$ python3 -q
>>> import numpy as np
>>> np.set_printoptions(precision=2, suppress=True, linewidth=140, sign=" ")
>>> tidy = lambda a: np.round(a, 2) + 0
>>> M = np.load("out16.npy")
>>> tidy(M)
array([[-0.13, -0.34, -0.17, -0.31,  0.15,  0.31,  0.03, -0.69, -0.11, -0.34,  0.18],
       [-0.04, -0.08, -0.07,  0.11, -0.62, -0.64,  0.17, -0.3 ,  0.06, -0.25, -0.07],
       [-0.38, -0.08, -0.3 , -0.03,  0.06, -0.18, -0.69,  0.12,  0.43, -0.09,  0.18],
       [-0.13,  0.36,  0.53, -0.3 ,  0.28, -0.26,  0.23, -0.14,  0.4 , -0.06,  0.32],
       [-0.34,  0.16,  0.03,  0.09, -0.11, -0.11, -0.14, -0.27, -0.45,  0.62,  0.38],
       [-0.46, -0.34,  0.18, -0.19,  0.27, -0.23,  0.07, -0.02, -0.06,  0.22, -0.65],
       [ 0.08,  0.26,  0.33, -0.24, -0.47,  0.37, -0.39, -0.26,  0.19,  0.13, -0.36],
       [ 0.59,  0.17, -0.31, -0.16,  0.35, -0.37, -0.2 , -0.32,  0.03,  0.26, -0.19],
       [-0.13,  0.28, -0.35, -0.75, -0.18, -0.05,  0.13,  0.33, -0.25, -0.07,  0.  ],
       [ 0.25, -0.26,  0.48, -0.17,  0.04, -0.24, -0.44,  0.17, -0.47, -0.29,  0.13],
       [ 0.25, -0.61,  0.05, -0.3 , -0.23,  0.01,  0.13,  0.14,  0.32,  0.46,  0.27]])
>>> vec = np.array([5, -5, 2, 4, -3, 1, 5, 0, 3, 4, 5])
>>> rhs = M @ vec
>>> c, lr = np.zeros(11), 1 / np.linalg.norm(M, 2) ** 2
>>> for i in range(50):
...     c -= lr * M.T @ (M @ c - rhs)
...     if i % 10 == 0: print(i, round(np.linalg.norm(M @ c - rhs), 2))
... 
0 0.0
10 0.0
20 0.0
30 0.0
40 0.0
>>> tidy(np.linalg.cond(M))
np.float64(1.0)
>>> tidy(np.linalg.pinv(M))
array([[-0.13, -0.04, -0.38, -0.13, -0.34, -0.46,  0.08,  0.59, -0.13,  0.25,  0.25],
       [-0.34, -0.08, -0.08,  0.36,  0.16, -0.34,  0.26,  0.17,  0.28, -0.26, -0.61],
       [-0.17, -0.07, -0.3 ,  0.53,  0.03,  0.18,  0.33, -0.31, -0.35,  0.48,  0.05],
       [-0.31,  0.11, -0.03, -0.3 ,  0.09, -0.19, -0.24, -0.16, -0.75, -0.17, -0.3 ],
       [ 0.15, -0.62,  0.06,  0.28, -0.11,  0.27, -0.47,  0.35, -0.18,  0.04, -0.23],
       [ 0.31, -0.64, -0.18, -0.26, -0.11, -0.23,  0.37, -0.37, -0.05, -0.24,  0.01],
       [ 0.03,  0.17, -0.69,  0.23, -0.14,  0.07, -0.39, -0.2 ,  0.13, -0.44,  0.13],
       [-0.69, -0.3 ,  0.12, -0.14, -0.27, -0.02, -0.26, -0.32,  0.33,  0.17,  0.14],
       [-0.11,  0.06,  0.43,  0.4 , -0.45, -0.06,  0.19,  0.03, -0.25, -0.47,  0.32],
       [-0.34, -0.25, -0.09, -0.06,  0.62,  0.22,  0.13,  0.26, -0.07, -0.29,  0.46],
       [ 0.18, -0.07,  0.18,  0.32,  0.38, -0.65, -0.36, -0.19,  0.  ,  0.13,  0.27]])
>>> tidy(M.T @ M)
array([[ 1.,  0.,  0.,  0.,  0.,  0.,  0.,  0.,  0.,  0.,  0.],
       [ 0.,  1.,  0.,  0.,  0.,  0.,  0.,  0.,  0.,  0.,  0.],
       [ 0.,  0.,  1.,  0.,  0.,  0.,  0.,  0.,  0.,  0.,  0.],
       [ 0.,  0.,  0.,  1.,  0.,  0.,  0.,  0.,  0.,  0.,  0.],
       [ 0.,  0.,  0.,  0.,  1.,  0.,  0.,  0.,  0.,  0.,  0.],
       [ 0.,  0.,  0.,  0.,  0.,  1.,  0.,  0.,  0.,  0.,  0.],
       [ 0.,  0.,  0.,  0.,  0.,  0.,  1.,  0.,  0.,  0.,  0.],
       [ 0.,  0.,  0.,  0.,  0.,  0.,  0.,  1.,  0.,  0.,  0.],
       [ 0.,  0.,  0.,  0.,  0.,  0.,  0.,  0.,  1.,  0.,  0.],
       [ 0.,  0.,  0.,  0.,  0.,  0.,  0.,  0.,  0.,  1.,  0.],
       [ 0.,  0.,  0.,  0.,  0.,  0.,  0.,  0.,  0.,  0.,  1.]])
>>> tidy(np.linalg.norm(M, axis=0))
array([ 1.,  1.,  1.,  1.,  1.,  1.,  1.,  1.,  1.,  1.,  1.])
>>> tidy(M[:, 0] @ M[:, 5])
np.float64(0.0)
>>> T = np.stack([M, -1 * M, M[::-1]])
>>> np.linalg.matrix_rank(T.reshape(3, -1))
np.int64(2)
>>> (T @ M.T).shape
(3, 11, 11)
>>> T.shape
(3, 11, 11)
>>> tidy(np.einsum("bij,cij->bc", T, T))
array([[ 11., -11.,   1.],
       [-11.,  11.,  -1.],
       [  1.,  -1.,  11.]])
>>> tidy((M + M.T) / 2)
array([[-0.13, -0.19, -0.27, -0.22, -0.1 , -0.08,  0.06, -0.05, -0.12, -0.04,  0.22],
       [-0.19, -0.08, -0.07,  0.23, -0.23, -0.49,  0.21, -0.07,  0.17, -0.25, -0.34],
       [-0.27, -0.07, -0.3 ,  0.25,  0.05,  0.  , -0.18, -0.09,  0.04,  0.2 ,  0.12],
       [-0.22,  0.23,  0.25, -0.3 ,  0.18, -0.23, -0.01, -0.15, -0.17, -0.11,  0.01],
       [-0.1 , -0.23,  0.05,  0.18, -0.11,  0.08, -0.31,  0.04, -0.32,  0.33,  0.07],
       [-0.08, -0.49,  0.  , -0.23,  0.08, -0.23,  0.22, -0.2 , -0.06, -0.01, -0.32],
       [ 0.06,  0.21, -0.18, -0.01, -0.31,  0.22, -0.39, -0.23,  0.16, -0.15, -0.12],
       [-0.05, -0.07, -0.09, -0.15,  0.04, -0.2 , -0.23, -0.32,  0.18,  0.22, -0.03],
       [-0.12,  0.17,  0.04, -0.17, -0.32, -0.06,  0.16,  0.18, -0.25, -0.27,  0.16],
       [-0.04, -0.25,  0.2 , -0.11,  0.33, -0.01, -0.15,  0.22, -0.27, -0.29,  0.29],
       [ 0.22, -0.34,  0.12,  0.01,  0.07, -0.32, -0.12, -0.03,  0.16,  0.29,  0.27]])
>>> tidy(np.trace(M))
np.float64(-2.13)
>>> tidy(M @ M)
array([[-0.49, -0.27,  0.1 ,  0.24, -0.13,  0.55,  0.27,  0.31, -0.05,  0.33, -0.15],
       [ 0.27,  0.3 , -0.04,  0.07, -0.22,  0.46,  0.21,  0.23,  0.44, -0.51,  0.14],
       [ 0.21,  0.09, -0.34, -0.05,  0.15, -0.26,  0.52,  0.53, -0.26,  0.19,  0.28],
       [-0.18, -0.03, -0.39, -0.19, -0.7 , -0.12, -0.37,  0.17,  0.1 ,  0.17,  0.26],
       [ 0.24, -0.45,  0.57,  0.3 , -0.15, -0.27, -0.14,  0.34,  0.06, -0.09,  0.28],
       [-0.07,  0.56,  0.04,  0.41,  0.14,  0.09, -0.5 ,  0.32, -0.36,  0.  ,  0.  ],
       [-0.39, -0.27, -0.28,  0.04,  0.1 , -0.26, -0.03,  0.28, -0.06, -0.65, -0.33],
       [-0.08, -0.11, -0.02,  0.09, -0.19,  0.2 ,  0.15, -0.37, -0.63, -0.34,  0.47],
       [ 0.53, -0.19, -0.3 ,  0.41, -0.32,  0.04,  0.02, -0.11, -0.21,  0.07, -0.5 ],
       [ 0.  , -0.3 , -0.47,  0.42,  0.42,  0.12, -0.21, -0.15,  0.32,  0.08,  0.39],
       [ 0.32, -0.33, -0.06, -0.53,  0.24,  0.43, -0.36,  0.26, -0.24, -0.04, -0.03]])
>>> tidy((M - M.T) / 2)
array([[ 0.  , -0.15,  0.11, -0.09,  0.24,  0.38, -0.03, -0.64,  0.01, -0.29, -0.04],
       [ 0.15,  0.  ,  0.  , -0.12, -0.39, -0.15, -0.05, -0.23, -0.11,  0.01,  0.27],
       [-0.11,  0.  ,  0.  , -0.28,  0.01, -0.18, -0.51,  0.21,  0.39, -0.29,  0.07],
       [ 0.09,  0.12,  0.28,  0.  ,  0.1 , -0.04,  0.23,  0.01,  0.57,  0.05,  0.31],
       [-0.24,  0.39, -0.01, -0.1 ,  0.  , -0.19,  0.16, -0.31, -0.14,  0.29,  0.31],
       [-0.38,  0.15,  0.18,  0.04,  0.19,  0.  , -0.15,  0.17,  0.  ,  0.23, -0.33],
       [ 0.03,  0.05,  0.51, -0.23, -0.16,  0.15,  0.  , -0.03,  0.03,  0.28, -0.25],
       [ 0.64,  0.23, -0.21, -0.01,  0.31, -0.17,  0.03,  0.  , -0.15,  0.04, -0.16],
       [-0.01,  0.11, -0.39, -0.57,  0.14,  0.  , -0.03,  0.15,  0.  ,  0.2 , -0.16],
       [ 0.29, -0.01,  0.29, -0.05, -0.29, -0.23, -0.28, -0.04, -0.2 ,  0.  , -0.16],
       [ 0.04, -0.27, -0.07, -0.31, -0.31,  0.33,  0.25,  0.16,  0.16,  0.16,  0.  ]])
>>> tidy(np.linalg.matrix_power(M, 4))
array([[-0.13,  0.27, -0.42,  0.24,  0.15, -0.4 , -0.46, -0.11, -0.36, -0.21,  0.31],
       [ 0.02,  0.31, -0.07,  0.12, -0.4 ,  0.4 , -0.02,  0.25, -0.49, -0.27, -0.43],
       [-0.39, -0.57,  0.05, -0.09,  0.06,  0.3 , -0.06, -0.11, -0.1 , -0.6 ,  0.19],
       [ 0.14,  0.18, -0.23, -0.28,  0.22,  0.45, -0.11, -0.72, -0.04,  0.11, -0.13],
       [-0.04, -0.32, -0.32, -0.35, -0.15, -0.03,  0.29,  0.1 , -0.55,  0.44,  0.23],
       [ 0.12,  0.33,  0.12, -0.13, -0.4 ,  0.32, -0.05,  0.05,  0.16, -0.05,  0.74],
       [-0.06,  0.09,  0.45, -0.28, -0.4 , -0.49,  0.1 , -0.47, -0.21, -0.17, -0.09],
       [-0.28,  0.25,  0.15, -0.7 ,  0.28, -0.02, -0.33,  0.38,  0.01,  0.  , -0.1 ],
       [-0.8 ,  0.11, -0.12,  0.17, -0.31,  0.08, -0.04, -0.14,  0.22,  0.35, -0.09],
       [ 0.22, -0.41,  0.16,  0.04, -0.31,  0.05, -0.75, -0.01, -0.01,  0.29, -0.09],
       [-0.15,  0.1 ,  0.61,  0.32,  0.38,  0.2 ,  0.  , -0.05, -0.44,  0.28,  0.17]])
>>> tidy(np.abs(np.linalg.eigvals(M)).max())
np.float64(1.0)
